$ python -q
>>> import numpy as np
>>> from numpy import linalg as LA
>>> np.set_printoptions(suppress=True, linewidth=140)
>>> tidy = lambda a: np.round(a, 1) + 0
>>> arr = np.cumsum(np.array([[-1, 1, -3, -2, -1, -3],
...     [-1, -3, 2, -1, -1, -3],
...     [2, -3, 3, 1, 3, -2],
...     [-3, 1, 0, 2, 1, 1],
...     [2, -1, 3, -2, -3, 2],
...     [3, 3, -1, -2, -1, 3],
...     [2, -3, 2, 2, 3, 3],
...     [-2, 1, -3, -2, 3, 1],
...     [3, 2, 3, 2, 0, 0],
...     [2, 0, 0, 0, 1, 1],
...     [3, -2, -2, -2, -2, -3],
...     [0, -3, 0, 1, 2, 3],
...     [-1, -1, -1, 1, 2, 2]]), axis=0)
>>> arr
array([[-1,  1, -3, -2, -1, -3],
       [-2, -2, -1, -3, -2, -6],
       [ 0, -5,  2, -2,  1, -8],
       [-3, -4,  2,  0,  2, -7],
       [-1, -5,  5, -2, -1, -5],
       [ 2, -2,  4, -4, -2, -2],
       [ 4, -5,  6, -2,  1,  1],
       [ 2, -4,  3, -4,  4,  2],
       [ 5, -2,  6, -2,  4,  2],
       [ 7, -2,  6, -2,  5,  3],
       [10, -4,  4, -4,  3,  0],
       [10, -7,  4, -3,  5,  3],
       [ 9, -8,  3, -2,  7,  5]])
>>> x0 = np.array([4, 5, 3, 5, 0, 4])
>>> target = arr @ x0
>>> tidy(LA.pinv(arr) @ arr)
array([[1., 0., 0., 0., 0., 0.],
       [0., 1., 0., 0., 0., 0.],
       [0., 0., 1., 0., 0., 0.],
       [0., 0., 0., 1., 0., 0.],
       [0., 0., 0., 0., 1., 0.],
       [0., 0., 0., 0., 0., 1.]])
>>> rng = np.random.default_rng(636)
>>> target = target + 0.1 * rng.normal(size=13)
>>> tidy(target)
array([-30.2, -59.8, -60.9, -53.8, -44.1, -18. ,   3. , -14.9,  26. ,  38. ,  12. ,  13.9,  15. ])
>>> coef, *_ = LA.lstsq(arr, target)
>>> [round(float(LA.norm(LA.solve(arr.T @ arr + lam * np.eye(6), arr.T @ target))), 2) for lam in (0, 1, 10, 100)]
[9.53, 9.35, 8.23, 5.43]
>>> tidy(LA.norm(target - arr @ coef))
np.float64(0.3)
>>> Z = arr[[6, 0]].astype(float)
>>> for _ in range(6):
...     labels = LA.norm(arr[:, None] - Z, axis=-1).argmin(axis=1)
...     Z = np.array([arr[labels == j].mean(axis=0) for j in range(2)])
... 
>>> labels
array([1, 1, 1, 1, 1, 1, 0, 0, 0, 0, 0, 0, 0])
>>> tidy(Z)
array([[ 6.7, -4.6,  4.6, -2.7,  4.1,  2.3],
       [-0.8, -2.8,  1.5, -2.2, -0.5, -5.2]])
>>> np.bincount(labels)
array([7, 6])
>>> E = np.array([[6, 0, 3, -6], [0, 9, 0, 0], [-6, 0, -3, -3], [1, 0, 6, -6]])
>>> E
array([[ 6,  0,  3, -6],
       [ 0,  9,  0,  0],
       [-6,  0, -3, -3],
       [ 1,  0,  6, -6]])
>>> def softmax(z):
...     e = np.exp(z - z.max(axis=-1, keepdims=True))
...     return e / e.sum(axis=-1, keepdims=True)
... 
>>> tidy(softmax(E[0]))
array([1., 0., 0., 0.])
>>> scores = E @ E.T / np.sqrt(4)
>>> tidy(softmax(scores))
array([[1., 0., 0., 0.],
       [0., 1., 0., 0.],
       [0., 0., 1., 0.],
       [0., 0., 0., 1.]])
>>> softmax(scores).round(6).argmax(axis=1)
array([0, 1, 2, 3])
>>> x0 = np.array([-2, 0, 0, 1])
>>> LA.norm(E @ x0) <= LA.norm(E, 2) * LA.norm(x0) + 1e-9
np.True_
>>> E * x0
array([[-12,   0,   0,  -6],
       [  0,   0,   0,   0],
       [ 12,   0,   0,  -3],
       [ -2,   0,   0,  -6]])
>>> E @ x0
array([-18,   0,   9,  -8])
>>> F = np.load("case6.npy")
>>> F
array([[1, 0, 1],
       [0, 0, 0],
       [1, 0, 1]])
>>> np.argsort(-LA.norm(F, axis=0).round(6), kind="stable")[:3]
array([0, 2, 1])
>>> LA.matrix_rank(F, rtol=0.1)
np.int64(1)
>>> [round(float(x), 1) for x in LA.svd(F, compute_uv=False)[:3]]
[2.0, 0.0, 0.0]
>>> x0 = np.array([1, 0, 0])
>>> a = np.maximum(F @ x0, 0)
>>> F.T @ a
array([2, 0, 2])
>>> np.flatnonzero(a > 1e-9)
array([0, 2])
>>> a
array([1, 0, 1])
>>> tidy(np.tanh(F @ x0))
array([0.8, 0. , 0.8])
>>> U, sv, vt = LA.svd(F)
>>> V = vt[:(sv > 1e-8).sum()]
>>> x0 = F[1] + 4 * F[0] + rng.integers(2) * np.eye(3)[1]
>>> x0
array([4., 0., 4.])
>>> LA.matrix_rank(np.vstack([F, x0]))
np.int64(1)
>>> tidy(LA.norm(x0 - V.T @ V @ x0))
np.float64(0.0)
>>> np.allclose(V.T @ V @ x0, x0)
True
>>> tidy(V.T @ V)
array([[0.5, 0. , 0.5],
       [0. , 0. , 0. ],
       [0.5, 0. , 0.5]])
>>> U, sv, vt = LA.svd(F)
>>> tidy(sv)
array([2., 0., 0.])
>>> Y = U[:, :1] @ np.diag(sv[:1]) @ vt[:1]
>>> tidy(LA.norm(F - Y, 2)), tidy(sv[1])
(np.float64(0.0), np.float64(0.0))
>>> labels = rng.permutation(3)
>>> labels
array([1, 2, 0])
>>> Y = F[labels][:, labels]
>>> tidy(np.sort(np.abs(LA.eigvals(Y))))
array([0., 0., 2.])
>>> Z = np.array([[2, 2, 1, -2, -1], [1, 1, 2, -1, 0]])
>>> W0 = np.repeat(Z, 34 // 2, axis=0)
>>> W0 = W0 + 0.3 * rng.normal(size=W0.shape)
>>> tidy(W0)
array([[ 1.6,  1.5,  1.1, -2.1, -1.2],
       [ 2.2,  2.1,  1.4, -2. , -0.9],
       [ 1.7,  2.5,  0.8, -1.6, -1.3],
       [ 1.9,  2.4,  0.7, -1.9, -1.1],
       [ 1.6,  1.7,  0.9, -2.4, -1.3],
       [ 1.3,  2.4,  0.6, -1.9, -0.8],
       [ 2.2,  2.1,  1. , -2.3, -1.1],
       [ 1.9,  1.7,  1.1, -2.4, -1.3],
       [ 2.5,  2.1,  0.8, -1.8, -1.3],
       [ 2.5,  1.6,  0.9, -2.3, -0.9],
       [ 2.2,  1.9,  0.7, -1.7, -1.1],
       [ 1.8,  2.4,  1.1, -1.7, -1.3],
       [ 1.8,  1.9,  0.9, -2.2, -1. ],
       [ 2.3,  1.5,  1.1, -1.7, -1.5],
       [ 1.6,  1.7,  0.9, -2.1, -1.3],
       [ 2.6,  2.2,  1.2, -2.1, -0.7],
       [ 1.7,  2.2,  1.4, -2.2, -1.4],
       [ 1.2,  1. ,  1.5, -1.1,  0.1],
       [ 0.6,  0.5,  1.5, -1.2,  0.3],
       [ 0.8,  1.8,  2.2, -0.9,  0.1],
       [ 0.5,  1.4,  2. , -0.6,  0. ],
       [ 1.1,  1.7,  1.8, -1. ,  0.2],
       [ 1.2,  0.9,  2. , -0.7,  0.8],
       [ 0.9,  0.9,  2.5, -1.3,  0.6],
       [ 0.9,  1. ,  1.7, -0.9,  0. ],
       [ 1.1,  1. ,  1.7, -1.1,  0.3],
       [ 0.7,  0.9,  1.9, -1.3, -0.2],
       [ 1.3,  1. ,  2.3, -1.4,  0.1],
       [ 0.6,  0.7,  1.4, -0.5,  0.1],
       [ 1.3,  1.1,  1.7, -1.2,  0.1],
       [ 0.8,  1.2,  2.3, -1. ,  0.1],
       [ 0.7,  1.2,  1.4, -1.8, -0.4],
       [ 1.3,  0.9,  2. , -0.8,  1. ],
       [ 1.4,  0.7,  1.7, -0.5,  0. ]])
>>> Y = np.c_[W0[:, :1] @ np.array([[4]]), np.array([0, 0, -2, 1, -3, 3, 2, 3, -2, 3, -1, -1, 0, 0, -3, 2, 0, -3, -1, 1, 1, -3, 0, -3, -1, 1, -3, 0, 0, -1, 0, 3, -1, 3])]
>>> tidy(Y)
array([[ 6.4,  0. ],
       [ 8.7,  0. ],
       [ 7. , -2. ],
       [ 7.7,  1. ],
       [ 6.4, -3. ],
       [ 5.2,  3. ],
       [ 8.7,  2. ],
       [ 7.5,  3. ],
       [ 9.8, -2. ],
       [ 9.9,  3. ],
       [ 8.9, -1. ],
       [ 7.4, -1. ],
       [ 7.4,  0. ],
       [ 9. ,  0. ],
       [ 6.5, -3. ],
       [10.4,  2. ],
       [ 6.7,  0. ],
       [ 4.8, -3. ],
       [ 2.2, -1. ],
       [ 3.1,  1. ],
       [ 2.1,  1. ],
       [ 4.4, -3. ],
       [ 4.7,  0. ],
       [ 3.7, -3. ],
       [ 3.6, -1. ],
       [ 4.3,  1. ],
       [ 2.8, -3. ],
       [ 5.1,  0. ],
       [ 2.5,  0. ],
       [ 5.1, -1. ],
       [ 3.1,  0. ],
       [ 2.7,  3. ],
       [ 5.2, -1. ],
       [ 5.4,  3. ]])
>>> tidy(LA.norm(LA.qr(W0)[0].T @ Y, axis=0) ** 2 / ((Y ** 2).sum(axis=0) + 1e-12))
array([1. , 0.1])
>>> LA.matrix_rank(np.c_[W0, Y])
np.int64(6)
>>> tidy(LA.lstsq(W0, Y[:, 0])[0])
array([4., 0., 0., 0., 0.])
